$ ipython --no-banner

In [1]: import numpy as np

In [2]: np.set_printoptions(precision=2, suppress=True, linewidth=200)

In [3]: def rnd(a):
   ...:     return np.round(a, 2) + 0
   ...: 

In [4]: m1 = np.load("w.npy")

In [5]: print(m1)
[[0 0 1]
 [0 0 0]
 [1 0 0]]

In [6]: print(rnd(m1 @ np.linalg.pinv(m1) @ m1))
[[0. 0. 1.]
 [0. 0. 0.]
 [1. 0. 0.]]

In [7]: print(np.linalg.lstsq(m1[:-1].T, m1[-1])[2])
1

In [8]: print(np.abs(np.diag(np.linalg.qr(m1)[1])) > 1e-9)
[ True False  True]

In [9]: X = np.load("block15.npy")

In [10]: print(X)
[[  3.18  -3.13   2.11]
 [ -0.5    0.52  -0.37]
 [-11.01  11.08  -7.36]
 [ -2.32   2.33  -1.58]
 [  3.74  -3.65   2.51]
 [ -1.47   1.61  -1.03]
 [ -9.38   9.44  -6.29]
 [  9.89  -9.96   6.64]
 [ -0.78   0.63  -0.42]
 [ -6.67   6.61  -4.39]
 [ -2.27   2.27  -1.48]
 [  7.19  -7.2    4.84]
 [ -0.74   0.77  -0.53]
 [ -0.45   0.48  -0.3 ]
 [-11.33  11.31  -7.54]
 [  0.11  -0.09   0.07]
 [ 13.31 -13.28   8.91]
 [ -2.55   2.55  -1.66]
 [ -7.25   7.24  -4.82]
 [  0.    -0.12   0.11]
 [ 15.07 -15.03  10.05]
 [ -1.07   1.03  -0.67]
 [ -2.1    2.06  -1.45]
 [ -3.79   3.73  -2.5 ]
 [ -5.19   5.12  -3.45]
 [  2.16  -2.12   1.41]
 [ -6.18   6.13  -4.14]]

In [11]: basis = X[[4, 24]].astype(float)

In [12]: for _ in range(5):
    ...:     z = np.linalg.norm(X[:, None] - basis, axis=-1).argmin(axis=1)
    ...:     basis = np.array([X[z == j].mean(axis=0) for j in range(2)])
    ...: 

In [13]: print(z)
[0 1 1 1 0 1 1 0 1 1 1 0 1 1 1 1 0 1 1 1 0 1 1 1 1 0 1]

In [14]: print(np.abs(basis[1] - basis[0]).argmax())
0

In [15]: print(np.bincount(z))
[ 7 20]

In [16]: print(rnd(basis[1] - basis[0]))
[-11.54  11.5   -7.7 ]

In [17]: def softmax(z):
    ...:     e = np.exp(z - z.max(axis=-1, keepdims=True))
    ...:     return e / e.sum(axis=-1, keepdims=True)
    ...: 

In [18]: print(rnd(softmax(X[13] + -3)))
[0.21 0.54 0.25]

In [19]: S = X @ X.T / np.sqrt(3)

In [20]: print(rnd(softmax(S)[13] @ X))
[-10.53  10.55  -7.02]

In [21]: K = np.loadtxt("sample8.csv", delimiter=",")

In [22]: print(K)
[[ 0.  0.  0.  0.  0.]
 [-4.  3.  8.  4. -7.]
 [-4.  3.  8.  4. -7.]]

In [23]: other = np.array([[-3, -2, 0], [-2, -3, 2]])

In [24]: basis = np.kron(other, K)

In [25]: print(rnd(np.linalg.norm(basis, 2)), rnd(np.linalg.norm(other, 2) * np.linalg.norm(K, 2)))
91.47 91.47

In [26]: print(np.linalg.matrix_rank(basis))
2

In [27]: left, sv = np.linalg.svd(K)
ValueError: too many values to unpack (expected 2)


In [28]: left, sv, vt = np.linalg.svd(K, full_matrices=False)

In [29]: print(np.abs(left[:, 0]).round(6).argmax())
1

In [30]: print(rnd(left.T @ left))
[[1. 0. 0.]
 [0. 1. 0.]
 [0. 0. 1.]]

In [31]: print(rnd(sv / sv[0]))
[1. 0. 0.]

In [32]: print(left.shape, sv.shape, vt.shape)
(3, 3) (3,) (3, 5)

In [33]: print(rnd(np.sqrt((sv ** 2).sum())), rnd(np.linalg.norm(K)))
17.55 17.55

In [34]: print(rnd(left.T @ K @ vt.T))
[[17.55  0.    0.  ]
 [ 0.    0.    0.  ]
 [ 0.    0.    0.  ]]

In [35]: print(rnd(vt @ vt.T))
[[1. 0. 0.]
 [0. 1. 0.]
 [0. 0. 1.]]

In [36]: print(rnd(softmax(m1[0])))
[0.21 0.21 0.58]

In [37]: print(rnd(softmax(m1[0] + 5)))
[0.21 0.21 0.58]

In [38]: S = m1 @ m1.T / np.sqrt(3)

In [39]: print(softmax(S).round(6).argmax(axis=1))
[0 0 2]

In [40]: print(rnd(softmax(S)[0] @ m1))
[0.26 0.   0.47]
